$ ipython --no-banner

In [1]: import numpy as np

In [2]: from numpy import linalg as LA

In [3]: np.set_printoptions(precision=2, suppress=True, linewidth=200, sign=" ")

In [4]: J = np.array([[0.0, 0.0, 0.0, 1.0],
   ...:     [0.0, 0.0, 0.0, 1.0],
   ...:     [0.0, 0.0, 0.0, -3.0],
   ...:     [1.0, 1.0, -3.0, 0.0]])

In [5]: print(J)
[[ 0.  0.  0.  1.]
 [ 0.  0.  0.  1.]
 [ 0.  0.  0. -3.]
 [ 1.  1. -3.  0.]]

In [6]: evals, evecs = LA.eigh(J)

In [7]: print(np.abs(evecs[:, -1]).round(6).argmax())
3

In [8]: print(np.round(LA.eigvalsh(J @ J), 2) + 0)
[  0.   0.  11.  11.]

In [9]: print(np.round(evecs.T @ J @ evecs, 2) + 0)
[[-3.32  0.    0.    0.  ]
 [ 0.    0.    0.    0.  ]
 [ 0.    0.    0.    0.  ]
 [ 0.    0.    0.    3.32]]

In [10]: print(np.round(evecs @ np.diag(evals) @ evecs.T, 2) + 0)
[[ 0.  0.  0.  1.]
 [ 0.  0.  0.  1.]
 [ 0.  0.  0. -3.]
 [ 1.  1. -3.  0.]]

In [11]: print(LA.svd(J, compute_uv=False))
[ 3.32  3.32  0.    0.  ]

In [12]: print((evals > 1e-8).sum(), (evals < -1e-8).sum())
1 1

In [13]: print(np.unique(evals.round(6) + 0, return_counts=True)[1])
[ 1  2  1]

In [14]: print(LA.eigvalsh(J + -1 * np.eye(4)))
[-4.32 -1.   -1.    2.32]

In [15]: evals, evecs = LA.eigh(J)

In [16]: x = np.array([-1, -1, 1, -1])

In [17]: print(evecs * np.maximum(evals, 0) @ evecs.T)
[[ 0.15  0.15 -0.45  0.5 ]
 [ 0.15  0.15 -0.45  0.5 ]
 [-0.45 -0.45  1.36 -1.5 ]
 [ 0.5   0.5  -1.5   1.66]]

In [18]: print(x @ J @ x)
10.0

In [19]: print(np.abs(J).sum(axis=1).max(), round(float(np.abs(evals).max()), 2))
5.0 3.32

In [20]: other = J / LA.norm(J, axis=1, keepdims=True)

In [21]: cov = other @ other.T

In [22]: print(np.degrees(np.arccos(np.clip(cov[2, 0], -1, 1))))
180.0

In [23]: print(cov[2])
[-1. -1.  1.  0.]

In [24]: print(LA.cond(J) > 100)
True

In [25]: print(np.argsort(-LA.norm(J, axis=0).round(6), kind="stable")[:3])
[ 3  2  0]

In [26]: print(LA.matrix_rank(J, rtol=0.1))
2

In [27]: print(np.all(LA.eigvalsh(J) > 0))
False

In [28]: data = np.loadtxt("run14.csv", delimiter=",")

In [29]: print(data)
[[ 5.  4.]
 [ 4.  5.]]

In [30]: evals, evecs = LA.eigh(data)

In [31]: x = np.array([-4, 4])

In [32]: print(evecs * np.abs(evals) @ evecs.T)
[[ 5.  4.]
 [ 4.  5.]]

In [33]: print(evecs * np.maximum(evals, 0) @ evecs.T)
[[ 5.  4.]
 [ 4.  5.]]

In [34]: print(LA.eigvalsh(data[1:, 1:]))
[ 5.]

In [35]: print((np.sign(evecs[:, -1].round(6)) == np.sign(evecs[0, -1].round(6))).astype(int))
[ 1  1]

In [36]: print(np.trace(data))
10.0

In [37]: print(np.sort(np.abs(LA.eigvals(data))))
[ 1.  9.]

In [38]: print(data @ data)
[[ 41.  40.]
 [ 40.  41.]]

In [39]: print((data - data.T) / 2)
[[ 0.  0.]
 [ 0.  0.]]

In [40]: print((data + data.T) / 2)
[[ 5.  4.]
 [ 4.  5.]]

In [41]: print(round(float(LA.det(data)), 2))
9.0

In [42]: rng = np.random.default_rng(154)

In [43]: labels = rng.permutation(2)

In [44]: other = data[:, labels] * rng.choice([-1, 1], 2)

In [45]: print(other)
[[ 5.  4.]
 [ 4.  5.]]

In [46]: left, _, vt = LA.svd(data.T @ other)

In [47]: print(np.round(LA.lstsq(data, other)[0], 2) + 0)
[[ 1.  0.]
 [ 0.  1.]]

In [48]: print(np.round(left @ vt, 2) + 0)
[[ 1.  0.]
 [ 0.  1.]]

In [49]: cov = data.T @ data

In [50]: print(LA.eigvalsh(cov)[::-1])
[ 81.   1.]

In [51]: print(LA.svd(data, compute_uv=False) ** 2)
[ 81.   1.]
